% ipython --no-banner

In [1]: import numpy as np

In [2]: from numpy import linalg as LA

In [3]: np.set_printoptions(precision=3, suppress=True, linewidth=160)

In [4]: M = np.array([[-6, -4, 4, 15, 10, -10],
   ...:     [0, 4, 4, 0, -10, -10],
   ...:     [6, -4, -6, -15, 10, 15],
   ...:     [-6, -4, 4, 0, 0, 0],
   ...:     [0, 4, 4, 0, 0, 0],
   ...:     [6, -4, -6, 0, 0, 0]])

In [5]: T = np.stack([M, 5 * M, M[::-1]])

In [6]: (T @ M.T).shape
Out[6]: (3, 6, 6)

In [7]: LA.matrix_rank(T.reshape(3, -1))
Out[7]: np.int64(2)

In [8]: M2 = np.array([[-9, -7, 3],
   ...:     [4, 5, -7],
   ...:     [9, -7, 6],
   ...:     [-9, 8, 0],
   ...:     [2, -1, -7],
   ...:     [-3, -8, 7]])

In [9]: M2.T @ M.T
Out[9]: 
array([[ -11,   62,  -14,   74,   52, -124],
       [ 184,   82, -270,   -6,   -8,  -20],
       [-106,   -4,   45,   34,   -4,   10]])

In [10]: np.einsum("ij,ij->i", M, M)
Out[10]: array([493, 232, 638,  68,  32,  88])

In [11]: LA.matrix_rank(np.vstack([M, M2.T]))
Out[11]: np.int64(6)

In [12]: LA.matrix_rank(M @ M2)
Out[12]: np.int64(3)

In [13]: m1 = np.array([[5.0, 1.0, 1.0, 1.0, 1.0, 1.0, 1.0],
    ...:     [1.0, 5.0, 1.0, 1.0, 1.0, 1.0, 1.0],
    ...:     [1.0, 1.0, 5.0, 1.0, 1.0, 1.0, 1.0],
    ...:     [1.0, 1.0, 1.0, 5.0, 1.0, 1.0, 1.0],
    ...:     [1.0, 1.0, 1.0, 1.0, 5.0, 1.0, 1.0],
    ...:     [1.0, 1.0, 1.0, 1.0, 1.0, 5.0, 1.0],
    ...:     [1.0, 1.0, 1.0, 1.0, 1.0, 1.0, 5.0]])

In [14]: m1
Out[14]: 
array([[5., 1., 1., 1., 1., 1., 1.],
       [1., 5., 1., 1., 1., 1., 1.],
       [1., 1., 5., 1., 1., 1., 1.],
       [1., 1., 1., 5., 1., 1., 1.],
       [1., 1., 1., 1., 5., 1., 1.],
       [1., 1., 1., 1., 1., 5., 1.],
       [1., 1., 1., 1., 1., 1., 5.]])

In [15]: O, Rm = LA.qr(m1)

In [16]: round(float(np.trace(O @ O.T)), 3)
Out[16]: 7.0

In [17]: np.round(O.T @ O, 3) + 0
Out[17]: 
array([[1., 0., 0., 0., 0., 0., 0.],
       [0., 1., 0., 0., 0., 0., 0.],
       [0., 0., 1., 0., 0., 0., 0.],
       [0., 0., 0., 1., 0., 0., 0.],
       [0., 0., 0., 0., 1., 0., 0.],
       [0., 0., 0., 0., 0., 1., 0.],
       [0., 0., 0., 0., 0., 0., 1.]])

In [18]: O.shape, Rm.shape
Out[18]: ((7, 7), (7, 7))

In [19]: O @ Rm
Out[19]: 
array([[5., 1., 1., 1., 1., 1., 1.],
       [1., 5., 1., 1., 1., 1., 1.],
       [1., 1., 5., 1., 1., 1., 1.],
       [1., 1., 1., 5., 1., 1., 1.],
       [1., 1., 1., 1., 5., 1., 1.],
       [1., 1., 1., 1., 1., 5., 1.],
       [1., 1., 1., 1., 1., 1., 5.]])

In [20]: np.allclose(Rm.T @ Rm, m1.T @ m1)
Out[20]: True

In [21]: x = np.array([0, 1, 1, 0, 0, -2, -1])

In [22]: target = m1 @ x

In [23]: target
Out[23]: array([-1.,  3.,  3., -1., -1., -9., -5.])

In [24]: np.round(LA.solve(m1, target + m1[:, 3]), 3) + 0
Out[24]: array([ 0.,  1.,  1.,  1.,  0., -2., -1.])

In [25]: x = np.array([1, 0, 1, 1, 3, 3])

In [26]: h = np.maximum(M @ x, 0)

In [27]: np.tanh(M @ x)
Out[27]: array([ 1.   , -1.   ,  1.   , -0.964,  0.999,  0.   ])

In [28]: M.T @ h
Out[28]: array([ 282, -276, -292, -705,  730,  770])

In [29]: M * (h > 1e-9)[:, None]
Out[29]: 
array([[ -6,  -4,   4,  15,  10, -10],
       [  0,   0,   0,   0,   0,   0],
       [  6,  -4,  -6, -15,  10,  15],
       [  0,   0,   0,   0,   0,   0],
       [  0,   4,   4,   0,   0,   0],
       [  0,   0,   0,   0,   0,   0]])

In [30]: X = np.load("layer13.npy")

In [31]: X
Out[31]: 
array([[  1,  -4,  16, -64],
       [  1,  -3,   9, -27],
       [  1,  -2,   4,  -8],
       [  1,  -1,   1,  -1],
       [  1,   0,   0,   0],
       [  1,   1,   1,   1],
       [  1,   2,   4,   8],
       [  1,   3,   9,  27],
       [  1,   4,  16,  64],
       [  1,   5,  25, 125],
       [  1,   6,  36, 216],
       [  1,   7,  49, 343],
       [  1,   8,  64, 512]])

In [32]: O, Rm = LA.qr(X)

In [33]: np.round(O.T @ O, 3) + 0
Out[33]: 
array([[1., 0., 0., 0.],
       [0., 1., 0., 0.],
       [0., 0., 1., 0.],
       [0., 0., 0., 1.]])

In [34]: np.round(O @ Rm, 3) + 0
Out[34]: 
array([[  1.,  -4.,  16., -64.],
       [  1.,  -3.,   9., -27.],
       [  1.,  -2.,   4.,  -8.],
       [  1.,  -1.,   1.,  -1.],
       [  1.,   0.,   0.,   0.],
       [  1.,   1.,   1.,   1.],
       [  1.,   2.,   4.,   8.],
       [  1.,   3.,   9.,  27.],
       [  1.,   4.,  16.,  64.],
       [  1.,   5.,  25., 125.],
       [  1.,   6.,  36., 216.],
       [  1.,   7.,  49., 343.],
       [  1.,   8.,  64., 512.]])

In [35]: np.abs(np.diag(Rm))
Out[35]: array([  3.606,  13.491,  44.744, 143.499])

In [36]: O.shape, Rm.shape
Out[36]: ((13, 4), (4, 4))

In [37]: Rm
Out[37]: 
array([[  -3.606,   -7.211,  -64.9  , -331.711],
       [   0.   ,   13.491,   53.963,  499.157],
       [   0.   ,    0.   ,   44.744,  268.462],
       [   0.   ,    0.   ,    0.   , -143.499]])

In [38]: np.round(np.trace(O @ O.T), 3)
Out[38]: np.float64(4.0)

In [39]: Z = np.array([[1, -3, 3, 3, -3, -2, -3, 0, 1, -3, -1, -3]])

In [40]: rng = np.random.default_rng(76)

In [41]: feats = rng.normal(size=(39, 1)) @ Z + np.array([9, -4, -6, -1, 6, 8, 1, 2, 7, 5, 7, 7])

In [42]: feats
Out[42]: 
array([[  8.429,  -2.288,  -7.712,  -2.712,   7.712,   9.141,   2.712,   2.   ,   6.429,   6.712,   7.571,   8.712],
       [ 10.751,  -9.252,  -0.748,   4.252,   0.748,   4.498,  -4.252,   2.   ,   8.751,  -0.252,   5.249,   1.748],
       [  9.98 ,  -6.94 ,  -3.06 ,   1.94 ,   3.06 ,   6.04 ,  -1.94 ,   2.   ,   7.98 ,   2.06 ,   6.02 ,   4.06 ],
       [  9.507,  -5.521,  -4.479,   0.521,   4.479,   6.986,  -0.521,   2.   ,   7.507,   3.479,   6.493,   5.479],
       [ 10.073,  -7.219,  -2.781,   2.219,   2.781,   5.854,  -2.219,   2.   ,   8.073,   1.781,   5.927,   3.781],
       [  7.436,   0.693, -10.693,  -5.693,  10.693,  11.129,   5.693,   2.   ,   5.436,   9.693,   8.564,  11.693],
       [  9.629,  -5.886,  -4.114,   0.886,   4.114,   6.742,  -0.886,   2.   ,   7.629,   3.114,   6.371,   5.114],
       [ 10.434,  -8.302,  -1.698,   3.302,   1.698,   5.132,  -3.302,   2.   ,   8.434,   0.698,   5.566,   2.698],
       [ 10.39 ,  -8.169,  -1.831,   3.169,   1.831,   5.221,  -3.169,   2.   ,   8.39 ,   0.831,   5.61 ,   2.831],
       [  7.44 ,   0.679, -10.679,  -5.679,  10.679,  11.119,   5.679,   2.   ,   5.44 ,   9.679,   8.56 ,  11.679],
       [  8.109,  -1.326,  -8.674,  -3.674,   8.674,   9.783,   3.674,   2.   ,   6.109,   7.674,   7.891,   9.674],
       [  9.455,  -5.365,  -4.635,   0.365,   4.635,   7.09 ,  -0.365,   2.   ,   7.455,   3.635,   6.545,   5.635],
       [  9.329,  -4.988,  -5.012,  -0.012,   5.012,   7.341,   0.012,   2.   ,   7.329,   4.012,   6.671,   6.012],
       [  8.247,  -1.74 ,  -8.26 ,  -3.26 ,   8.26 ,   9.507,   3.26 ,   2.   ,   6.247,   7.26 ,   7.753,   9.26 ],
       [ 10.241,  -7.723,  -2.277,   2.723,   2.277,   5.518,  -2.723,   2.   ,   8.241,   1.277,   5.759,   3.277],
       [  8.962,  -3.885,  -6.115,  -1.115,   6.115,   8.076,   1.115,   2.   ,   6.962,   5.115,   7.038,   7.115],
       [  8.863,  -3.588,  -6.412,  -1.412,   6.412,   8.275,   1.412,   2.   ,   6.863,   5.412,   7.137,   7.412],
       [  8.564,  -2.693,  -7.307,  -2.307,   7.307,   8.871,   2.307,   2.   ,   6.564,   6.307,   7.436,   8.307],
       [ 10.474,  -8.422,  -1.578,   3.422,   1.578,   5.052,  -3.422,   2.   ,   8.474,   0.578,   5.526,   2.578],
       [  7.807,  -0.421,  -9.579,  -4.579,   9.579,  10.386,   4.579,   2.   ,   5.807,   8.579,   8.193,  10.579],
       [ 10.523,  -8.569,  -1.431,   3.569,   1.431,   4.954,  -3.569,   2.   ,   8.523,   0.431,   5.477,   2.431],
       [  8.69 ,  -3.069,  -6.931,  -1.931,   6.931,   8.621,   1.931,   2.   ,   6.69 ,   5.931,   7.31 ,   7.931],
       [  8.678,  -3.035,  -6.965,  -1.965,   6.965,   8.643,   1.965,   2.   ,   6.678,   5.965,   7.322,   7.965],
       [  8.685,  -3.054,  -6.946,  -1.946,   6.946,   8.63 ,   1.946,   2.   ,   6.685,   5.946,   7.315,   7.946],
       [  9.378,  -5.135,  -4.865,   0.135,   4.865,   7.244,  -0.135,   2.   ,   7.378,   3.865,   6.622,   5.865],
       [  8.786,  -3.357,  -6.643,  -1.643,   6.643,   8.428,   1.643,   2.   ,   6.786,   5.643,   7.214,   7.643],
       [  8.233,  -1.699,  -8.301,  -3.301,   8.301,   9.534,   3.301,   2.   ,   6.233,   7.301,   7.767,   9.301],
       [ 10.089,  -7.267,  -2.733,   2.267,   2.733,   5.822,  -2.267,   2.   ,   8.089,   1.733,   5.911,   3.733],
       [  9.987,  -6.961,  -3.039,   1.961,   3.039,   6.026,  -1.961,   2.   ,   7.987,   2.039,   6.013,   4.039],
       [  8.616,  -2.848,  -7.152,  -2.152,   7.152,   8.768,   2.152,   2.   ,   6.616,   6.152,   7.384,   8.152],
       [  8.862,  -3.587,  -6.413,  -1.413,   6.413,   8.275,   1.413,   2.   ,   6.862,   5.413,   7.138,   7.413],
       [ 10.86 ,  -9.579,  -0.421,   4.579,   0.421,   4.281,  -4.579,   2.   ,   8.86 ,  -0.579,   5.14 ,   1.421],
       [  8.724,  -3.173,  -6.827,  -1.827,   6.827,   8.552,   1.827,   2.   ,   6.724,   5.827,   7.276,   7.827],
       [  9.441,  -5.323,  -4.677,   0.323,   4.677,   7.118,  -0.323,   2.   ,   7.441,   3.677,   6.559,   5.677],
       [  7.661,   0.018, -10.018,  -5.018,  10.018,  10.678,   5.018,   2.   ,   5.661,   9.018,   8.339,  11.018],
       [  8.484,  -2.452,  -7.548,  -2.548,   7.548,   9.032,   2.548,   2.   ,   6.484,   6.548,   7.516,   8.548],
       [  7.928,  -0.783,  -9.217,  -4.217,   9.217,  10.144,   4.217,   2.   ,   5.928,   8.217,   8.072,  10.217],
       [  8.716,  -3.148,  -6.852,  -1.852,   6.852,   8.568,   1.852,   2.   ,   6.716,   5.852,   7.284,   7.852],
       [  9.154,  -4.461,  -5.539,  -0.539,   5.539,   7.693,   0.539,   2.   ,   7.154,   4.539,   6.846,   6.539]])

In [43]: # rows and columns are dependent

In [44]: C2 = feats.T @ feats

In [45]: np.round(LA.eigvalsh(C2)[::-1], 3) + 0
Out[45]: array([15811.007,  1981.219,     0.   ,     0.   ,     0.   ,     0.   ,     0.   ,     0.   ,     0.   ,     0.   ,     0.   ,     0.   ])

In [46]: f, r1 = m1[3], m1[1]

In [47]: f @ f
Out[47]: np.float64(31.0)

In [48]: pr = (f @ r1) / (f @ f) * f

In [49]: np.outer(f, r1)
Out[49]: 
array([[ 1.,  5.,  1.,  1.,  1.,  1.,  1.],
       [ 1.,  5.,  1.,  1.,  1.,  1.,  1.],
       [ 1.,  5.,  1.,  1.,  1.,  1.,  1.],
       [ 5., 25.,  5.,  5.,  5.,  5.,  5.],
       [ 1.,  5.,  1.,  1.,  1.,  1.,  1.],
       [ 1.,  5.,  1.,  1.,  1.,  1.,  1.],
       [ 1.,  5.,  1.,  1.,  1.,  1.,  1.]])

In [50]: np.round((r1 - pr) @ f, 3)
Out[50]: np.float64(-0.0)

In [51]: pr
Out[51]: array([0.484, 0.484, 0.484, 2.419, 0.484, 0.484, 0.484])

In [52]: round(float(LA.norm(f + r1) ** 2 + LA.norm(f - r1) ** 2), 3)
Out[52]: 124.0

In [53]: LA.matrix_rank(np.outer(f, r1))
Out[53]: np.int64(1)

In [54]: rank = LA.matrix_rank(feats)

In [55]: rank
Out[55]: np.int64(2)

In [56]: null = LA.svd(feats)[2][rank:].T

In [57]: LA.matrix_rank(feats.T @ feats), LA.matrix_rank(feats @ feats.T)
Out[57]: (np.int64(2), np.int64(2))

In [58]: [int(LA.matrix_rank(feats[:, :j + 1])) for j in range(12)]
Out[58]: [1, 2, 2, 2, 2, 2, 2, 2, 2, 2, 2, 2]

In [59]: np.allclose(feats @ null, 0)
Out[59]: True

In [60]: F = np.load("out15.npy")

In [61]: F
Out[61]: 
array([[ 21.595,   0.096,  -7.838,  21.563,  19.58 ,  17.757,  21.499,   3.935],
       [ 20.514,   0.346,  -7.403,  20.403,  18.464,  17.099,  20.167,   3.761],
       [ 19.217,   0.631,  -6.879,  19.024,  17.14 ,  16.299,  18.586,   3.549],
       [ 17.991,   0.883,  -6.381,  17.732,  15.903,  15.528,  17.108,   3.347],
       [ 13.751,   1.612,  -4.636,  13.37 ,  11.749,  12.738,  12.139,   2.626],
       [ 12.974,   1.717,  -4.313,  12.589,  11.011,  12.202,  11.257,   2.489],
       [  9.33 ,   2.059,  -2.789,   9.02 ,   7.667,   9.557,   7.27 ,   1.832],
       [  8.921,   2.079,  -2.618,   8.63 ,   7.305,   9.244,   6.841,   1.756],
       [  7.301,   2.112,  -1.942,   7.106,   5.901,   7.964,   5.189,   1.45 ],
       [  7.235,   2.112,  -1.915,   7.044,   5.845,   7.91 ,   5.124,   1.438],
       [  6.844,   2.107,  -1.752,   6.681,   5.514,   7.588,   4.737,   1.362],
       [  6.79 ,   2.105,  -1.73 ,   6.632,   5.469,   7.544,   4.685,   1.352],
       [  3.783,   1.835,  -0.524,   3.912,   3.044,   4.865,   1.947,   0.753],
       [  2.547,   1.557,  -0.081,   2.816,   2.111,   3.607,   0.99 ,   0.497],
       [  2.11 ,   1.42 ,   0.058,   2.425,   1.789,   3.125,   0.69 ,   0.405],
       [  2.001,   1.382,   0.09 ,   2.327,   1.709,   3.001,   0.619,   0.382],
       [  1.945,   1.362,   0.106,   2.277,   1.668,   2.937,   0.583,   0.37 ],
       [  1.413,   1.143,   0.242,   1.786,   1.278,   2.298,   0.27 ,   0.258],
       [  0.55 ,   0.626,   0.326,   0.899,   0.615,   1.095,  -0.077,   0.081],
       [  0.229,   0.329,   0.237,   0.47 ,   0.316,   0.534,  -0.099,   0.024],
       [  0.055,   0.099,   0.089,   0.145,   0.097,   0.152,  -0.043,   0.002],
       [ -0.083,  -0.252,  -0.329,  -0.415,  -0.278,  -0.354,   0.169,   0.019],
       [ -0.079,  -0.419,  -0.681,  -0.775,  -0.527,  -0.56 ,   0.341,   0.062],
       [ -0.065,  -0.463,  -0.806,  -0.894,  -0.611,  -0.609,   0.398,   0.08 ],
       [  0.003,  -0.565,  -1.218,  -1.272,  -0.886,  -0.711,   0.569,   0.149],
       [  0.02 ,  -0.579,  -1.3  ,  -1.346,  -0.942,  -0.723,   0.599,   0.164],
       [  0.351,  -0.6  ,  -2.597,  -2.527,  -1.872,  -0.678,   0.951,   0.429],
       [  0.611,  -0.446,  -3.529,  -3.433,  -2.632,  -0.478,   1.056,   0.642],
       [  0.888,  -0.156,  -4.561,  -4.514,  -3.57 ,  -0.159,   1.044,   0.891],
       [  1.399,   0.786,  -6.756,  -7.101,  -5.897,   0.736,   0.613,   1.449],
       [  1.661,   1.599,  -8.194,  -9.007,  -7.654,   1.431,   0.062,   1.829],
       [  2.012,   3.755, -11.266, -13.608, -11.975,   3.101,  -1.743,   2.667],
       [  2.075,   4.814, -12.56 , -15.752, -14.012,   3.861,  -2.739,   3.027],
       [  2.084,   5.168, -12.973, -16.461, -14.688,   4.11 ,  -3.084,   3.143],
       [  2.086,   6.044, -13.957, -18.194, -16.345,   4.711,  -3.958,   3.419],
       [  2.032,   7.512, -15.507, -21.057, -19.093,   5.685,  -5.48 ,   3.859]])

In [62]: Z = F[[6, 2]].astype(float)

In [63]: for _ in range(6):
    ...:     z = LA.norm(F[:, None] - Z, axis=-1).argmin(axis=1)
    ...:     Z = np.array([F[z == j].mean(axis=0) for j in range(2)])
    ...: 

In [64]: z
Out[64]: array([1, 1, 1, 1, 1, 1, 0, 0, 0, 0, 0, 0, 0, 0, 0, 0, 0, 0, 0, 0, 0, 0, 0, 0, 0, 0, 0, 0, 0, 0, 0, 0, 0, 0, 0, 0])

In [65]: np.bincount(z)
Out[65]: array([30,  6])

In [66]: Z[1] - Z[0]
Out[66]: array([15.139, -0.737, -2.627, 19.253, 17.33 , 12.244, 15.875,  2.158])
